>>> import numpy as np
>>> np.set_printoptions(precision=2, suppress=True, linewidth=100)
>>> feats = np.array([[1.8, 0.4, 1.8, 0.6],
...     [0.0, 0.2, -0.3, 1.2],
...     [-0.7, -1.3, 1.1, 0.4],
...     [-0.5, -0.3, 0.3, -1.2],
...     [1.0, 0.7, 0.5, 2.0],
...     [-0.8, -0.7, -1.5, -0.5],
...     [-0.8, -1.2, -1.2, -0.6],
...     [0.3, 0.0, 0.8, -0.9],
...     [-2.3, 1.6, 0.6, -0.7],
...     [-0.5, -2.2, -0.8, -2.1],
...     [-0.9, -2.7, 0.8, -0.2],
...     [0.0, -0.3, -0.8, -0.8],
...     [-1.2, -0.6, -0.4, 0.5],
...     [-1.0, -0.9, -1.8, 1.4]])
>>> rng = np.random.default_rng(34577)
>>> feats[:, 2] = 3 * feats[:, 3] + 0.02 * rng.normal(size=14)
>>> print(feats)
[[ 1.8   0.4   1.79  0.6 ]
 [ 0.    0.2   3.62  1.2 ]
 [-0.7  -1.3   1.18  0.4 ]
 [-0.5  -0.3  -3.58 -1.2 ]
 [ 1.    0.7   6.02  2.  ]
 [-0.8  -0.7  -1.52 -0.5 ]
 [-0.8  -1.2  -1.78 -0.6 ]
 [ 0.3   0.   -2.7  -0.9 ]
 [-2.3   1.6  -2.13 -0.7 ]
 [-0.5  -2.2  -6.3  -2.1 ]
 [-0.9  -2.7  -0.6  -0.2 ]
 [ 0.   -0.3  -2.4  -0.8 ]
 [-1.2  -0.6   1.51  0.5 ]
 [-1.   -0.9   4.19  1.4 ]]
>>> round(np.log10(np.linalg.cond(feats)))
3
>>> np.linalg.matrix_rank(feats, rtol=0.1)
np.int64(3)
>>> np.round(np.abs(np.linalg.svd(feats)[2][-1]), 2) + 0
array([0.  , 0.  , 0.32, 0.95])
>>> round(float(np.linalg.norm(feats, 2) / np.linalg.norm(feats)), 2)
0.92
>>> [round(float(x), 2) for x in np.linalg.svd(feats, compute_uv=False)[:3]]
[13.04, 4.5, 3.4]
>>> Xc = (feats - feats.mean(axis=0)) / feats.std(axis=0)
>>> Xc.std(axis=0)
array([1., 1., 1., 1.])
>>> np.argwhere(np.abs(Xc) > 2)
array([[ 0,  0],
       [10,  1]])
>>> coef = np.linalg.lstsq(np.delete(Xc, 1, axis=1), Xc[:, 1])[0]
>>> print(round(1 - np.var(Xc[:, 1] - np.delete(Xc, 1, axis=1) @ coef), 2))
0.11
>>> coef
array([  0.12, -18.91,  19.18])
>>> D = np.linalg.norm(feats[:, None] - feats[None], axis=-1)
>>> np.linalg.matrix_rank(D ** 2)
np.int64(6)
>>> D.mean(axis=1).argmax()
np.int64(4)
>>> D[9].round(6).argsort(kind="stable")[:4]
array([ 9,  3,  7, 11])
>>> print((D + 1e9 * np.eye(14)).round(6).argmin(axis=1))
[ 1 13 12  7  1  6  5 11  5  3  6  7  2  1]
>>> print(D.shape)
(14, 14)
>>> np.unravel_index(D.round(6).argmax(), D.shape)
(np.int64(4), np.int64(9))
>>> D[:5, :5]
array([[ 0.  ,  2.64,  3.09,  6.15,  4.54],
       [ 2.64,  0.  ,  3.05,  7.62,  2.76],
       [ 3.09,  3.05,  0.  ,  5.13,  5.73],
       [ 6.15,  7.62,  5.13,  0.  , 10.28],
       [ 4.54,  2.76,  5.73, 10.28,  0.  ]])
>>> proj = feats @ np.linalg.solve(feats.T @ feats, feats.T)
>>> round(np.trace(proj), 2)
np.float64(4.0)
>>> proj @ feats[:, 2]
array([ 1.79,  3.62,  1.18, -3.58,  6.02, -1.52, -1.78, -2.7 , -2.13, -6.3 , -0.6 , -2.4 ,  1.51,
        4.19])
>>> print(np.allclose(proj @ proj, proj))
True
>>> arr = np.load("out18.npy")
>>> arr
array([[  3.,  -4.,   3.,   0.],
       [ 10., -10.,   6.,   4.],
       [  6.,  -6.,   4.,   2.],
       [  4.,  -2.,   0.,   4.]])
>>> # looks like rank 3
>>> np.round(np.sort(np.abs(np.linalg.eigvals(arr))), 2) + 0
array([0., 1., 2., 2.])
>>> print(np.linalg.matrix_power(arr, 2))
[[-13.  10.  -3. -10.]
 [-18.  16.  -6. -12.]
 [-10.   8.  -2.  -8.]
 [  8.  -4.   0.   8.]]
>>> np.trace(arr)
np.float64(1.0)
>>> arr @ arr
array([[-13.,  10.,  -3., -10.],
       [-18.,  16.,  -6., -12.],
       [-10.,   8.,  -2.,  -8.],
       [  8.,  -4.,   0.,   8.]])
>>> proj = np.triu(np.array([[-5, -1, 3, -5], [-4, 4, -1, -1], [-5, -3, 5, 5], [0, 3, 4, -2]]), 1) + np.eye(4)
>>> A2 = proj @ arr @ np.linalg.inv(proj)
>>> print(round(float(np.linalg.det(A2)), 2))
-0.0
>>> np.linalg.matrix_rank(A2)
np.int64(3)
>>> np.round(np.poly(A2), 2) + 0
array([ 1., -1., -4.,  4.,  0.])
>>> A2 = arr / np.linalg.norm(arr, axis=1, keepdims=True)
>>> G = A2 @ A2.T
>>> G[1]
array([0.95, 1.  , 1.  , 0.8 ])
>>> (np.abs(G) > 0.9).astype(int)
array([[1, 1, 1, 0],
       [1, 1, 1, 0],
       [1, 1, 1, 0],
       [0, 0, 0, 1]])
>>> round(float(np.linalg.norm(arr, 2) / np.linalg.norm(arr)), 2)
0.98
>>> [round(float(x), 2) for x in np.linalg.svd(arr, compute_uv=False)[:3]]
[19.93, 4.07, 0.21]
>>> K = np.loadtxt("layer8.csv", delimiter=",")
>>> K
array([[0.67, 0.  , 0.  , 0.33],
       [0.  , 1.  , 0.  , 0.  ],
       [0.25, 0.  , 0.5 , 0.25],
       [0.33, 0.  , 0.  , 0.67]])
>>> print(round(float(np.linalg.det(K.T)), 2))
0.17
>>> round(np.einsum("ij,ji->", K, K), 2)
np.float64(2.37)
>>> np.linalg.eigvals(K)
array([0.5 , 1.  , 0.34, 1.  ])
>>> blk = np.stack([K, 2 * K, K[::-1]])
>>> print(np.linalg.matrix_rank(blk))
[4 4 4]
>>> print(np.einsum("bij,cij->bc", blk, blk))
[[2.49 4.98 0.88]
 [4.98 9.96 1.77]
 [0.88 1.77 2.49]]
>>> np.linalg.det(blk)
array([0.17, 2.72, 0.17])
>>> (blk @ K.T).shape
(3, 4, 4)
>>> np.linalg.matrix_rank(blk.reshape(3, -1))
np.int64(2)
>>> np.linalg.norm(blk, axis=(1, 2))
array([1.58, 3.16, 1.58])
>>> w1 = np.array([[2, 2, 0], [1, -2, 1], [-1, 1, -2], [-1, -2, 2]])
>>> coef = np.array([2, 2, 5])
>>> H = np.maximum(K @ w1 + coef, 0)
>>> H
array([[3.01, 2.68, 5.66],
       [3.  , 0.  , 6.  ],
       [1.75, 2.5 , 4.5 ],
       [1.99, 1.32, 6.34]])
>>> (H > 0).astype(int)
array([[1, 1, 1],
       [1, 0, 1],
       [1, 1, 1],
       [1, 1, 1]])
>>> (H > 0).mean(axis=0)
array([1.  , 0.75, 1.  ])
>>> basis = np.array([[0, 0, 0], [0, 1, 1], [2, 2, 5]])
>>> H @ basis
array([[11.32, 14.  , 30.98],
       [12.  , 12.  , 30.  ],
       [ 9.  , 11.5 , 25.  ],
       [12.68, 14.  , 33.02]])
>>> np.sort(np.abs(np.linalg.eigvals(K)))[::-1]
array([1.  , 1.  , 0.5 , 0.34])
>>> K.sum(axis=1)
array([1., 1., 1., 1.])
>>> print(np.linalg.matrix_power(K, 2))
[[0.56 0.   0.   0.44]
 [0.   1.   0.   0.  ]
 [0.38 0.   0.25 0.38]
 [0.44 0.   0.   0.56]]
>>> pr = np.eye(4)[1]
>>> for _ in range(6):
...     pr = pr @ K
...     print(pr.round(2))
... 
[0. 1. 0. 0.]
[0. 1. 0. 0.]
[0. 1. 0. 0.]
[0. 1. 0. 0.]
[0. 1. 0. 0.]
[0. 1. 0. 0.]
>>> M = np.loadtxt("w.csv", delimiter=",")
>>> M
array([[ 2., -2.,  0.,  6.,  3.,  9.],
       [ 0.,  0., -1.,  9.,  4.,  1.],
       [-1., -2.,  1.,  2.,  9.,  9.],
       [ 0.,  0.,  0., -3.,  3., -2.],
       [ 0.,  0.,  0., -1., -2.,  3.],
       [ 0.,  0.,  0., -3., -3.,  3.]])
>>> lab = rng.permutation(4)
>>> A2 = K[:, lab] * rng.choice([-1, 1], 4)
>>> print(A2)
[[-0.33 -0.   -0.67 -0.  ]
 [-0.   -1.   -0.   -0.  ]
 [-0.25 -0.   -0.25 -0.5 ]
 [-0.67 -0.   -0.33 -0.  ]]
>>> Uu, _, Vt = np.linalg.svd(K.T @ A2)
>>> print(np.round(np.linalg.lstsq(K, A2)[0], 2) + 0)
[[ 0.  0. -1.  0.]
 [ 0. -1.  0.  0.]
 [ 0.  0.  0. -1.]
 [-1.  0.  0.  0.]]
>>> np.round(Uu @ Vt, 2) + 0
array([[ 0.,  0., -1.,  0.],
       [ 0., -1.,  0.,  0.],
       [ 0.,  0.,  0., -1.],
       [-1.,  0.,  0.,  0.]])
>>> print(lab)
[3 1 0 2]
>>> vec = np.array([0, 1, 2, -3])
>>> target = A2 @ vec
>>> coef, lr = np.zeros(4), 1 / np.linalg.norm(A2, 2) ** 2
>>> for i in range(3):
...     coef -= lr * A2.T @ (A2 @ coef - target)
...     if i % 1 == 0: print(i, round(np.linalg.norm(A2 @ coef - target), 2))
... 
0 1.3
1 1.06
2 0.88
>>> np.round(np.linalg.cond(A2), 2)
np.float64(3.17)
>>> print(coef)
[ 0.5   1.    1.04 -1.3 ]
>>> vec = np.array([-2, -3, -1, 1])
>>> target = feats @ vec
>>> coef, lr = np.zeros(4), 1 / np.linalg.norm(feats, 2) ** 2
>>> for i in range(5):
...     coef -= lr * feats.T @ (feats @ coef - target)
...     if i % 1 == 0: print(i, round(np.linalg.norm(feats @ coef - target), 2))
... 
0 13.71
1 12.08
2 10.65
3 9.38
4 8.27
>>> np.round(np.linalg.cond(feats), 2)
np.float64(709.96)
>>> coef
array([-0.96, -1.51, -0.87, -0.29])
>>> X = np.array([[0, 0, 0],
...     [0, 0, 2],
...     [0, 4, 0],
...     [0, 0, 8],
...     [0, -4, 0],
...     [0, 0, 0],
...     [0, 6, 0]])
>>> blk = np.stack([X, -2 * X, X[::-1]])
>>> print(np.linalg.matrix_rank(blk.reshape(3, -1)))
2
>>> blk.sum(axis=0)
array([[ 0,  6,  0],
       [ 0,  0, -2],
       [ 0, -8,  0],
       [ 0,  0,  0],
       [ 0,  8,  0],
       [ 0,  0,  2],
       [ 0, -6,  0]])
>>> print(round(np.trace(np.linalg.pinv(X) @ X), 2))
2.0
>>> np.unique(X.round(6), axis=0).shape
(6, 3)
>>> np.linalg.lstsq(X[:-1].T, X[-1])[2]
np.int32(2)
>>> np.abs(np.diag(np.linalg.qr(X)[1])) > 1e-9
array([False,  True,  True])
>>> A = np.load("arr.npy")
>>> A
array([[ 41,  14, -17],
       [ 14,  52,   6],
       [-17,   6,  10]])
>>> # symmetric
>>> (A + A.T) / 2
array([[ 41.,  14., -17.],
       [ 14.,  52.,   6.],
       [-17.,   6.,  10.]])
>>> np.sort(np.abs(np.linalg.eigvals(A)))
array([ 0.  , 40.95, 62.05])
>>> (A - A.T) / 2
array([[0., 0., 0.],
       [0., 0., 0.],
       [0., 0., 0.]])
>>> Uu, sig, Vt = np.linalg.svd(A)
>>> vecs = Vt[:(sig > 1e-8).sum()]
>>> vec = A[2] + 2 * A[1] + rng.integers(2) * np.eye(3)[2]
>>> vec
array([ 11., 110.,  22.])
>>> np.linalg.matrix_rank(np.vstack([A, vec]))
np.int64(2)
>>> np.argsort(-np.linalg.norm(A, axis=0).round(6), kind="stable")[:3]
array([1, 0, 2])
>>> round(float(np.linalg.norm(A, 2) / np.linalg.norm(A)), 2)
0.83
>>> np.linalg.cond(A) > 100
np.True_
>>> [round(float(x), 2) for x in np.linalg.svd(A, compute_uv=False)[:3]]
[62.05, 40.95, 0.0]
>>> r = np.linalg.matrix_rank(A)
>>> r
np.int64(2)
>>> ns = np.linalg.svd(A)[2][r:].T
>>> ns @ ns.T
array([[ 0.19, -0.1 ,  0.38],
       [-0.1 ,  0.05, -0.19],
       [ 0.38, -0.19,  0.76]])
>>> np.round(A @ ns, 2) + 0
array([[0.],
       [0.],
       [0.]])
>>> np.linalg.matrix_rank(A.T @ A), np.linalg.matrix_rank(A @ A.T)
(np.int64(2), np.int64(2))
>>> np.allclose(A @ ns, 0)
True
>>> E = np.load("a.npy")
>>> print(E)
[[-25.88  45.53  14.86  43.72 -30.16  25.42]
 [-23.05  44.28  13.84  45.76 -30.31  25.82]
 [-23.05  46.63  16.94  44.81 -29.2   25.28]
 [-24.7   43.78  13.47  46.82 -29.2   26.04]
 [-25.81  44.55  12.18  46.61 -29.38  24.58]
 [-23.91  44.25  16.47  46.25 -31.2   26.14]
 [-23.95  46.28  15.06  44.6  -30.74  26.21]
 [-26.87  46.48  14.77  43.36 -30.42  24.91]
 [-23.96  46.77  15.58  45.91 -29.09  23.26]
 [-25.38  44.63  17.44  44.07 -29.63  26.02]
 [-26.72  43.15  14.95  46.11 -30.34  25.07]
 [-23.77  46.06  15.04  45.9  -29.47  24.  ]
 [-24.81  44.89  14.82  43.56 -29.71  25.68]
 [-23.71  44.19  15.24  45.03 -30.99  25.03]
 [-24.37  44.95  14.46  44.56 -27.15  26.27]
 [-24.89  46.42  13.91  44.44 -30.53  26.9 ]
 [-24.88  43.48  14.04  44.14 -29.09  26.6 ]
 [-25.96  43.57  14.98  45.06 -28.73  26.01]
 [-24.83  43.88  16.48  44.44 -30.    24.15]
 [-25.65  45.21  14.64  46.18 -29.11  25.29]
 [-24.47  45.84  15.41  43.7  -29.97  26.77]
 [-25.21  45.66  14.87  45.67 -28.75  23.57]
 [-25.56  44.76  14.98  44.67 -31.32  26.73]]
>>> Xc = (E - E.mean(axis=0)) / E.std(axis=0)
>>> np.argwhere(np.abs(Xc) > 2)
array([[ 4,  2],
       [ 8,  5],
       [ 9,  2],
       [14,  4]])
>>> Xc.std(axis=0)
array([1., 1., 1., 1., 1., 1.])
>>> coef = np.linalg.lstsq(np.delete(Xc, 0, axis=1), Xc[:, 0])[0]
>>> round(1 - np.var(Xc[:, 0] - np.delete(Xc, 0, axis=1) @ coef), 2)
np.float64(0.23)
>>> coef
array([0.35, 0.34, 0.44, 0.06, 0.28])
>>> np.abs(coef).argmax()
np.int64(2)
